$ ipython --no-banner

In [1]: import numpy as np

In [2]: from numpy import linalg as LA

In [3]: np.set_printoptions(suppress=True, linewidth=140)

In [4]: tidy = lambda a: np.round(a, 2) + 0

In [5]: rng = np.random.default_rng(783008)

In [6]: labels = rng.integers(0, 2, 7)

In [7]: A = (labels[:, None] == labels) * 2 + np.eye(7)

In [8]: print(A)
[[3. 0. 2. 0. 2. 2. 0.]
 [0. 3. 0. 2. 0. 0. 2.]
 [2. 0. 3. 0. 2. 2. 0.]
 [0. 2. 0. 3. 0. 0. 2.]
 [2. 0. 2. 0. 3. 2. 0.]
 [2. 0. 2. 0. 2. 3. 0.]
 [0. 2. 0. 2. 0. 0. 3.]]

In [9]: # splits into 2 blocks

In [10]: print(tidy(LA.det(A)))
63.0

In [11]: print(tidy(np.sort(LA.eigvals(A).real)))
[1. 1. 1. 1. 1. 7. 9.]

In [12]: print(np.flatnonzero(LA.matrix_power((A != 0) + (A.T != 0) + np.eye(7), 7)[4]))
[0 2 4 5]

In [13]: th = np.radians(120)

In [14]: R = np.eye(7)

In [15]: R[3, 3] = R[5, 5] = np.cos(th)

In [16]: R[3, 5], R[5, 3] = -np.sin(th), np.sin(th)

In [17]: print(tidy(R))
[[ 1.    0.    0.    0.    0.    0.    0.  ]
 [ 0.    1.    0.    0.    0.    0.    0.  ]
 [ 0.    0.    1.    0.    0.    0.    0.  ]
 [ 0.    0.    0.   -0.5   0.   -0.87  0.  ]
 [ 0.    0.    0.    0.    1.    0.    0.  ]
 [ 0.    0.    0.    0.87  0.   -0.5   0.  ]
 [ 0.    0.    0.    0.    0.    0.    1.  ]]

In [18]: out = A @ R.T

In [19]: print(tidy(LA.svd(A, compute_uv=False)), tidy(LA.svd(out, compute_uv=False)))
[9. 7. 1. 1. 1. 1. 1.] [9. 7. 1. 1. 1. 1. 1.]

In [20]: print(tidy(out))
[[ 3.    0.    2.   -1.73  2.   -1.    0.  ]
 [ 0.    3.    0.   -1.    0.    1.73  2.  ]
 [ 2.    0.    3.   -1.73  2.   -1.    0.  ]
 [ 0.    2.    0.   -1.5   0.    2.6   2.  ]
 [ 2.    0.    2.   -1.73  3.   -1.    0.  ]
 [ 2.    0.    2.   -2.6   2.   -1.5   0.  ]
 [ 0.    2.    0.   -1.    0.    1.73  3.  ]]

In [21]: print(tidy(LA.det(R)), np.trace(R))
1.0 4.0

In [22]: print(np.allclose(A @ A.T, out @ out.T))
True

In [23]: out = A[0, 0] * A[1:] - np.outer(A[1:, 0], A[0])

In [24]: print(out)
[[0. 9. 0. 6. 0. 0. 6.]
 [0. 0. 5. 0. 2. 2. 0.]
 [0. 6. 0. 9. 0. 0. 6.]
 [0. 0. 2. 0. 5. 2. 0.]
 [0. 0. 2. 0. 2. 5. 0.]
 [0. 6. 0. 6. 0. 0. 9.]]

In [25]: print(tidy(A[:, 0] / A[0, 0]))
[1.   0.   0.67 0.   0.67 0.67 0.  ]

In [26]: print(LA.matrix_rank(out), LA.matrix_rank(A))
6 7

In [27]: C2 = out.T @ out

In [28]: print(LA.matrix_rank(C2))
6

In [29]: print(np.diag(C2))
[  0. 153.  33. 153.  33.  33. 153.]

In [30]: print(C2)
[[  0.   0.   0.   0.   0.   0.   0.]
 [  0. 153.   0. 144.   0.   0. 144.]
 [  0.   0.  33.   0.  24.  24.   0.]
 [  0. 144.   0. 153.   0.   0. 144.]
 [  0.   0.  24.   0.  33.  24.   0.]
 [  0.   0.  24.   0.  24.  33.   0.]
 [  0. 144.   0. 144.   0.   0. 153.]]

In [31]: print(np.trace(C2), (out ** 2).sum())
558.0 558.0

In [32]: print(tidy(LA.eigvalsh(C2)[::-1]))
[441.  81.   9.   9.   9.   9.   0.]

In [33]: low = LA.cholesky(A)

In [34]: print(LA.eigvalsh(A).min() > 0)
True

In [35]: print(tidy(low @ low.T))
[[3. 0. 2. 0. 2. 2. 0.]
 [0. 3. 0. 2. 0. 0. 2.]
 [2. 0. 3. 0. 2. 2. 0.]
 [0. 2. 0. 3. 0. 0. 2.]
 [2. 0. 2. 0. 3. 2. 0.]
 [2. 0. 2. 0. 2. 3. 0.]
 [0. 2. 0. 2. 0. 0. 3.]]

In [36]: print(tidy(low))
[[1.73 0.   0.   0.   0.   0.   0.  ]
 [0.   1.73 0.   0.   0.   0.   0.  ]
 [1.15 0.   1.29 0.   0.   0.   0.  ]
 [0.   1.15 0.   1.29 0.   0.   0.  ]
 [1.15 0.   0.52 0.   1.18 0.   0.  ]
 [1.15 0.   0.52 0.   0.34 1.13 0.  ]
 [0.   1.15 0.   0.52 0.   0.   1.18]]

In [37]: print(tidy(np.diag(low) ** 2))
[3.   3.   1.67 1.67 1.4  1.29 1.4 ]

In [38]: print(tidy(np.prod(np.diag(low)) ** 2), tidy(LA.det(A)))
63.0 63.0

In [39]: X = np.load("case9.npy")

In [40]: print(X)
[[3. 0. 0.]
 [0. 3. 0.]
 [0. 0. 3.]]

In [41]: P = np.triu(np.array([[1, 1, -2], [0, 0, 1], [-1, -2, -1]]), 1) + np.eye(3)

In [42]: out = P @ X @ LA.inv(P)

In [43]: print(out)
[[3. 0. 0.]
 [0. 3. 0.]
 [0. 0. 3.]]

In [44]: print(LA.matrix_rank(out))
3

In [45]: print(tidy(np.sort(LA.eigvals(X).real)))
[3. 3. 3.]

In [46]: print((X != 0).astype(int))
[[1 0 0]
 [0 1 0]
 [0 0 1]]

In [47]: print(np.sort(np.abs(np.fft.fft(X[0]))), tidy(np.sort(LA.svd(X, compute_uv=False))))
[3. 3. 3.] [3. 3. 3.]

In [48]: print(np.allclose(X @ X.T, X.T @ X))
True

In [49]: out = LA.inv(X)

In [50]: print((np.abs(out) > 1e-9).astype(int))
[[1 0 0]
 [0 1 0]
 [0 0 1]]

In [51]: print(tidy(LA.slogdet(X)[0]))
1.0

In [52]: print(tidy(out))
[[0.33 0.   0.  ]
 [0.   0.33 0.  ]
 [0.   0.   0.33]]

In [53]: print(tidy(LA.det(X) * out))
[[9. 0. 0.]
 [0. 9. 0.]
 [0. 0. 9.]]

In [54]: out = X / LA.norm(X, axis=1, keepdims=True)

In [55]: C2 = out @ out.T

In [56]: print((np.abs(C2) > 0.9).astype(int))
[[1 0 0]
 [0 1 0]
 [0 0 1]]

In [57]: print(np.degrees(np.arccos(np.clip(C2[1, 0], -1, 1))))
90.0

In [58]: print(np.argwhere(np.triu(np.abs(C2) > 0.95, 1)))
[]

In [59]: print(C2[1])
[0. 1. 0.]

In [60]: print((C2 - 2 * np.eye(3)).round(6).argmax(axis=1))
[1 0 0]

In [61]: print(C2)
[[1. 0. 0.]
 [0. 1. 0.]
 [0. 0. 1.]]

In [62]: print(tidy(LA.norm(out, axis=1)))
[1. 1. 1.]

In [63]: mat = np.array([[4, 0, 0, 0, 0, 0, 0],
    ...:     [1, -8, 0, 0, 0, 0, 0],
    ...:     [-4, 5, -9, 0, 0, 0, 0],
    ...:     [3, 8, 8, 5, 0, 0, 0],
    ...:     [5, -9, -3, 3, -9, 0, 0],
    ...:     [-5, 7, -9, -9, -2, 5, 0],
    ...:     [9, 8, 6, -8, 9, -7, 0]])

In [64]: print(mat)
[[ 4  0  0  0  0  0  0]
 [ 1 -8  0  0  0  0  0]
 [-4  5 -9  0  0  0  0]
 [ 3  8  8  5  0  0  0]
 [ 5 -9 -3  3 -9  0  0]
 [-5  7 -9 -9 -2  5  0]
 [ 9  8  6 -8  9 -7  0]]

In [65]: # triangular: eigenvalues sit on the diagonal

In [66]: print(np.allclose(mat, mat.T))
False

In [67]: print(mat @ mat)
[[  16    0    0    0    0    0    0]
 [  -4   64    0    0    0    0    0]
 [  25  -85   81    0    0    0    0]
 [   3   16  -32   25    0    0    0]
 [ -13  162   78  -12   81    0    0]
 [ -39 -120  -30  -96    8   25    0]
 [  76 -228  -82   50  -67  -35    0]]

In [68]: print((mat - mat.T) / 2)
[[ 0.  -0.5  2.  -1.5 -2.5  2.5 -4.5]
 [ 0.5  0.  -2.5 -4.   4.5 -3.5 -4. ]
 [-2.   2.5  0.  -4.   1.5  4.5 -3. ]
 [ 1.5  4.   4.   0.  -1.5  4.5  4. ]
 [ 2.5 -4.5 -1.5  1.5  0.   1.  -4.5]
 [-2.5  3.5 -4.5 -4.5 -1.   0.   3.5]
 [ 4.5  4.   3.  -4.   4.5 -3.5  0. ]]

In [69]: print((mat + mat.T) / 2)
[[ 4.   0.5 -2.   1.5  2.5 -2.5  4.5]
 [ 0.5 -8.   2.5  4.  -4.5  3.5  4. ]
 [-2.   2.5 -9.   4.  -1.5 -4.5  3. ]
 [ 1.5  4.   4.   5.   1.5 -4.5 -4. ]
 [ 2.5 -4.5 -1.5  1.5 -9.  -1.   4.5]
 [-2.5  3.5 -4.5 -4.5 -1.   5.  -3.5]
 [ 4.5  4.   3.  -4.   4.5 -3.5  0. ]]

In [70]: print(tidy(LA.det(mat)))
0.0

In [71]: print(tidy(LA.norm(mat, 1)), tidy(LA.norm(mat, np.inf)))
45.0 47.0

In [72]: print(tidy(LA.norm(mat, axis=1)))
[ 4.    8.06 11.05 12.73 14.32 16.28 19.36]

In [73]: print(mat[2] @ mat[0])
-16

In [74]: U, sigma, Vh = LA.svd(mat, full_matrices=False)

In [75]: print(tidy(np.cumsum(sigma ** 2) / np.sum(sigma ** 2)))
[0.44 0.78 0.91 0.97 1.   1.   1.  ]

In [76]: print(tidy(sigma / sigma[0]))
[1.   0.89 0.53 0.37 0.26 0.08 0.  ]

In [77]: print(np.abs(U[:, 0]).round(6).argmax())
6

In [78]: print((sigma > 1e-8).sum())
6

In [79]: print(tidy(np.abs(Vh[0])))
[0.28 0.6  0.44 0.23 0.49 0.25 0.  ]

In [80]: U, sigma, Vh = LA.svd(mat)

In [81]: print(tidy(sigma))
[23.01 20.46 12.24  8.49  6.    1.95  0.  ]

In [82]: out = U[:, :6] @ np.diag(sigma[:6]) @ Vh[:6]

In [83]: print(tidy(LA.norm(mat - out) / LA.norm(mat)))
0.0

In [84]: print(LA.matrix_rank(mat, rtol=0.05))
6

In [85]: feats = np.load("w.npy")

In [86]: print(feats)
[[ 30.06  28.92  30.3  -17.99 -19.11  10.54]
 [ 30.1   30.4   28.32 -19.3  -19.16   9.77]
 [ 28.78  29.52  30.43 -20.24 -19.97  10.07]
 [ 28.61  29.36  29.62 -20.36 -21.34   8.94]
 [ 30.    30.58  29.82 -20.64 -20.16   9.89]
 [ 30.47  30.58  29.6  -21.34 -18.85   9.67]
 [ 31.26  29.74  29.47 -18.68 -19.86  10.18]
 [ 29.84  30.54  30.47 -19.66 -20.06  10.8 ]
 [ 29.07  31.76  29.37 -20.81 -19.92  10.52]
 [ 28.69  29.19  28.34 -20.31 -20.19   9.08]
 [ 29.63  29.74  30.44 -20.61 -20.03  10.92]
 [ 29.96  29.24  29.81 -20.07 -20.6   11.21]
 [ 29.48  30.47  30.76 -18.93 -19.58   8.89]
 [ 28.23  29.72  31.86 -19.31 -18.55  10.76]
 [ 29.25  30.9   28.68 -19.11 -17.85  10.11]
 [ 29.32  28.85  29.61 -19.48 -20.89  11.56]
 [ 27.73  29.89  30.11 -20.07 -19.41  10.83]
 [ 29.8   30.2   29.97 -18.28 -20.88   8.07]
 [ 31.07  28.53  30.42 -19.48 -19.46  10.98]
 [ 31.5   29.51  31.31 -18.22 -21.57  10.84]
 [ 28.78  29.78  29.09 -20.57 -18.84  11.26]
 [ 31.52  28.18  30.49 -21.32 -20.02  11.17]
 [ 29.11  30.9   29.4  -22.   -19.48  10.62]
 [ 29.31  29.92  30.42 -19.13 -20.04   9.86]
 [ 30.26  30.34  30.18 -19.77 -20.23   9.23]
 [ 31.27  31.45  28.17 -20.11 -18.34  10.04]
 [ 30.57  29.56  29.41 -19.41 -21.27  10.89]
 [ 30.06  29.8   28.39 -21.91 -19.69  10.63]
 [ 29.93  30.3   30.45 -20.81 -20.53  10.28]
 [ 29.44  32.34  28.6  -21.23 -19.94  10.42]]

In [87]: U, sigma, Vh = LA.svd(feats)

In [88]: print(tidy(sigma))
[327.38   6.98   5.29   5.01   4.51   3.13]

In [89]: out = U[:, :1] @ np.diag(sigma[:1]) @ Vh[:1]

In [90]: print(tidy(np.abs(feats - out).max()))
2.31

In [91]: print(LA.matrix_rank(feats, rtol=0.05))
1

In [92]: vec = np.array([3, 3, 2, 3, 2, 1])

In [93]: y = feats @ vec

In [94]: print(tidy(LA.pinv(feats) @ feats))
[[1. 0. 0. 0. 0. 0.]
 [0. 1. 0. 0. 0. 0.]
 [0. 0. 1. 0. 0. 0.]
 [0. 0. 0. 1. 0. 0.]
 [0. 0. 0. 0. 1. 0.]
 [0. 0. 0. 0. 0. 1.]]

In [95]: print(tidy(LA.lstsq(feats, y)[0]))
[3. 3. 2. 3. 2. 1.]

In [96]: y = y + 0.02 * rng.normal(size=30)

In [97]: print(tidy(y))
[155.87 151.72 145.16 138.33 149.02 150.3  156.39 153.81 149.51 138.08 148.01 147.02 154.28 153.29 154.9  145.06 144.89 151.4  153.26
 158.67 145.71 147.26 144.48 150.9  151.58 157.53 149.34 141.88 148.41 149.38]

In [98]: b, *_ = LA.lstsq(feats, y)

In [99]: print([round(float(LA.norm(LA.solve(feats.T @ feats + lam * np.eye(6), feats.T @ y))), 2) for lam in (0, 1, 10, 100)])
[6.0, 5.8, 4.58, 2.73]

In [100]: dist = LA.norm(feats[:, None] - feats[None], axis=-1)

In [101]: print(dist[15].round(6).argsort(kind="stable")[:4])
[15 11 26 10]

In [102]: print(dist.mean(axis=1).argmax())
19

In [103]: print(np.flatnonzero(dist[15] < dist.mean() / 2))
[11 15]

In [104]: C2 = np.cov(feats, rowvar=False)

In [105]: print(tidy(np.corrcoef(feats[:, 1], feats[:, 5])[0, 1]))
-0.26

In [106]: print(tidy(LA.eigvalsh(C2)[::-1]))
[1.68 1.   0.91 0.72 0.47 0.34]

In [107]: print(C2.shape)
(6, 6)

In [108]: print(tidy(np.polyfit(feats[:, 1], feats[:, 5], 1)))
[-0.23 17.26]

In [109]: print(tidy(np.corrcoef(feats.T)))
[[ 1.   -0.15 -0.01  0.16 -0.14  0.1 ]
 [-0.15  1.   -0.38 -0.25  0.3  -0.26]
 [-0.01 -0.38  1.    0.34 -0.24  0.13]
 [ 0.16 -0.25  0.34  1.   -0.1  -0.2 ]
 [-0.14  0.3  -0.24 -0.1   1.    0.07]
 [ 0.1  -0.26  0.13 -0.2   0.07  1.  ]]

In [110]: J = np.load("data.npy")

In [111]: print(J)
[[-0.46  4.45  3.05 -1.87]
 [-0.26  1.04  0.63 -0.54]
 [-0.26  0.83  0.54 -0.26]
 [-0.87  8.1   5.22 -3.61]
 [-0.56  5.46  3.54 -2.37]
 [-0.31  1.84  1.29 -0.68]
 [-0.37  4.71  2.9  -2.2 ]
 [-0.4   1.54  1.17 -0.63]
 [-0.16  0.78  0.62 -0.32]
 [-1.01  8.14  5.52 -3.5 ]
 [-0.82  7.12  4.81 -3.36]
 [-0.94  8.1   5.3  -3.58]
 [-0.74  7.31  4.9  -3.14]
 [-0.66  5.39  3.6  -2.32]
 [-0.62  5.63  3.63 -2.34]
 [-0.64  4.58  3.08 -2.  ]
 [-0.74  7.36  4.8  -3.1 ]
 [-0.73  7.31  4.81 -3.17]
 [-0.87  8.21  5.36 -3.59]
 [-0.18  0.97  0.62 -0.5 ]
 [-0.25  3.72  2.51 -1.54]
 [-0.34  2.63  1.78 -1.19]
 [-0.37  4.73  3.07 -2.08]
 [-0.51  5.37  3.71 -2.4 ]
 [-0.81  7.22  5.01 -3.06]
 [-0.89  8.15  5.32 -3.43]
 [-0.62  6.43  4.16 -2.72]
 [-0.22  2.62  1.64 -1.28]
 [-0.21  1.86  1.33 -0.69]
 [-0.08  0.75  0.58 -0.5 ]]

In [112]: out = J + rng.integers(-2, 3, (30, 1)) @ rng.integers(-2, 3, (1, 4))

In [113]: print(tidy(out))
[[-0.46  4.45  3.05 -1.87]
 [ 0.74  2.04 -1.37  1.46]
 [-0.26  0.83  0.54 -0.26]
 [-1.87  7.1   7.22 -5.61]
 [-1.56  4.46  5.54 -4.37]
 [-0.31  1.84  1.29 -0.68]
 [ 1.63  6.71 -1.1   1.8 ]
 [ 0.6   2.54 -0.83  1.37]
 [-1.16 -0.22  2.62 -2.32]
 [-2.01  7.14  7.52 -5.5 ]
 [ 1.18  9.12  0.81  0.64]
 [-1.94  7.1   7.3  -5.58]
 [-2.74  5.31  8.9  -7.14]
 [-0.66  5.39  3.6  -2.32]
 [-2.62  3.63  7.63 -6.34]
 [-2.64  2.58  7.08 -6.  ]
 [-2.74  5.36  8.8  -7.1 ]
 [-0.73  7.31  4.81 -3.17]
 [ 0.13  9.21  3.36 -1.59]
 [ 0.82  1.97 -1.38  1.5 ]
 [-2.25  1.72  6.51 -5.54]
 [ 0.66  3.63 -0.22  0.81]
 [-0.37  4.73  3.07 -2.08]
 [ 1.49  7.37 -0.29  1.6 ]
 [ 0.19  8.22  3.01 -1.06]
 [ 0.11  9.15  3.32 -1.43]
 [-2.62  4.43  8.16 -6.72]
 [ 1.78  4.62 -2.36  2.72]
 [ 0.79  2.86 -0.67  1.31]
 [-2.08 -1.25  4.58 -4.5 ]]

In [114]: print(tidy(out - J))
[[ 0.  0.  0.  0.]
 [ 1.  1. -2.  2.]
 [ 0.  0.  0.  0.]
 [-1. -1.  2. -2.]
 [-1. -1.  2. -2.]
 [ 0.  0.  0.  0.]
 [ 2.  2. -4.  4.]
 [ 1.  1. -2.  2.]
 [-1. -1.  2. -2.]
 [-1. -1.  2. -2.]
 [ 2.  2. -4.  4.]
 [-1. -1.  2. -2.]
 [-2. -2.  4. -4.]
 [ 0.  0.  0.  0.]
 [-2. -2.  4. -4.]
 [-2. -2.  4. -4.]
 [-2. -2.  4. -4.]
 [ 0.  0.  0.  0.]
 [ 1.  1. -2.  2.]
 [ 1.  1. -2.  2.]
 [-2. -2.  4. -4.]
 [ 1.  1. -2.  2.]
 [ 0.  0.  0.  0.]
 [ 2.  2. -4.  4.]
 [ 1.  1. -2.  2.]
 [ 1.  1. -2.  2.]
 [-2. -2.  4. -4.]
 [ 2.  2. -4.  4.]
 [ 1.  1. -2.  2.]
 [-2. -2.  4. -4.]]

In [115]: print(tidy(LA.svd(out - J, compute_uv=False)))
[23.87  0.    0.    0.  ]

In [116]: P = J @ LA.solve(J.T @ J, J.T)

In [117]: print(tidy(LA.eigvalsh(P)))
[0. 0. 0. 0. 0. 0. 0. 0. 0. 0. 0. 0. 0. 0. 0. 0. 0. 0. 0. 0. 0. 0. 0. 0. 0. 0. 1. 1. 1. 1.]

In [118]: C2 = np.cov(J, rowvar=False)

In [119]: print(tidy(np.polyfit(J[:, 2], J[:, 0], 1)))
[-0.15 -0.07]

In [120]: print(tidy(J.std(axis=0)))
[0.27 2.62 1.72 1.14]

In [121]: print(np.argsort(-J.std(axis=0).round(6), kind="stable"))
[1 2 3 0]

In [122]: print(LA.cond(J) > 100)
True

In [123]: print(LA.matrix_rank(J, rtol=0.1))
1

In [124]: print(tidy(np.abs(LA.svd(J)[2][-1])))
[0.4  0.54 0.64 0.38]

In [125]: print(round(np.log10(LA.cond(J))))
2

In [126]: print(tidy(LA.norm(J, 2) / LA.norm(J)))
1.0

In [127]: U, sigma, Vh = LA.svd(J)

In [128]: print(np.argmax(sigma[:-1] / (sigma[1:] + 1e-6)) + 1)
1

In [129]: out = U[:, :1] @ np.diag(sigma[:1]) @ Vh[:1]

In [130]: print(tidy(LA.norm(J - out, 2)), tidy(sigma[1]))
0.63 0.63

In [131]: print(LA.matrix_rank(out))
1
